% ipython --no-banner

In [1]: import numpy as np

In [2]: from numpy import linalg as LA

In [3]: np.set_printoptions(precision=2, suppress=True, linewidth=160)

In [4]: B = np.array([[0, 2, 0, 2],
   ...:     [1, 2, -1, 0],
   ...:     [2, -2, 0, -1],
   ...:     [2, -2, 2, -1],
   ...:     [2, 2, 1, 2],
   ...:     [-2, 0, 2, 0],
   ...:     [1, 1, -2, 2]])

In [5]: cent = np.array([[-3, -2, -3, 3, -5, 4, 5, -2, 0, -1, 1, 5],
   ...:     [-3, -2, 5, -2, 4, 0, -1, 2, -5, 4, 5, -4],
   ...:     [3, -1, -4, -5, 4, -4, -2, -3, -5, -1, -2, -2],
   ...:     [-2, -5, -1, 0, 4, -2, -3, -5, -2, 1, 3, 5]])

In [6]: rng = np.random.default_rng(62666)

In [7]: m1 = B @ cent + 0.1 * rng.normal(size=(7, 12))

In [8]: m1
Out[8]: 
array([[-10.02, -14.04,   8.04,  -3.88,  16.09,  -3.99,  -8.09,  -6.15, -14.03,  10.  ,  15.96,   1.98],
       [-11.97,  -5.01,  11.11,   3.98,  -1.06,   7.98,   5.  ,   5.01,  -5.  ,   8.09,  13.15,  -1.16],
       [  2.  ,   5.1 , -14.9 ,  10.03, -21.98,  10.05,  14.96,  -2.94,  11.92, -11.01, -11.15,  13.15],
       [  8.03,   3.08, -23.06,  -0.12, -13.95,   1.82,  10.99,  -9.09,   1.99, -13.01, -15.06,   9.08],
       [-12.93, -19.01,  -1.9 ,  -3.09,   9.98,  -0.09,   0.03, -12.89, -18.87,   7.2 ,  15.8 ,   9.97],
       [ 12.08,   2.06,  -2.05, -16.06,  17.92, -15.96, -14.06,  -1.97,  -9.93,  -0.01,  -6.02, -13.94],
       [-15.85, -12.06,   8.14,  11.  ,  -1.03,   8.05,   1.91,  -4.05,   0.74,   6.83,  15.95,  15.14]])

In [9]: T = np.stack([m1, -3 * m1, m1[::-1]])

In [10]: LA.matrix_rank(T.reshape(3, -1))
Out[10]: np.int64(2)

In [11]: np.einsum("bij,cij->bc", T, T)
Out[11]: 
array([[  9501.45, -28504.34,    520.65],
       [-28504.34,  85513.03,  -1561.95],
       [   520.65,  -1561.95,   9501.45]])

In [12]: LA.norm(T, axis=(1, 2))
Out[12]: array([ 97.48, 292.43,  97.48])

In [13]: (T @ m1.T).shape
Out[13]: (3, 7, 7)
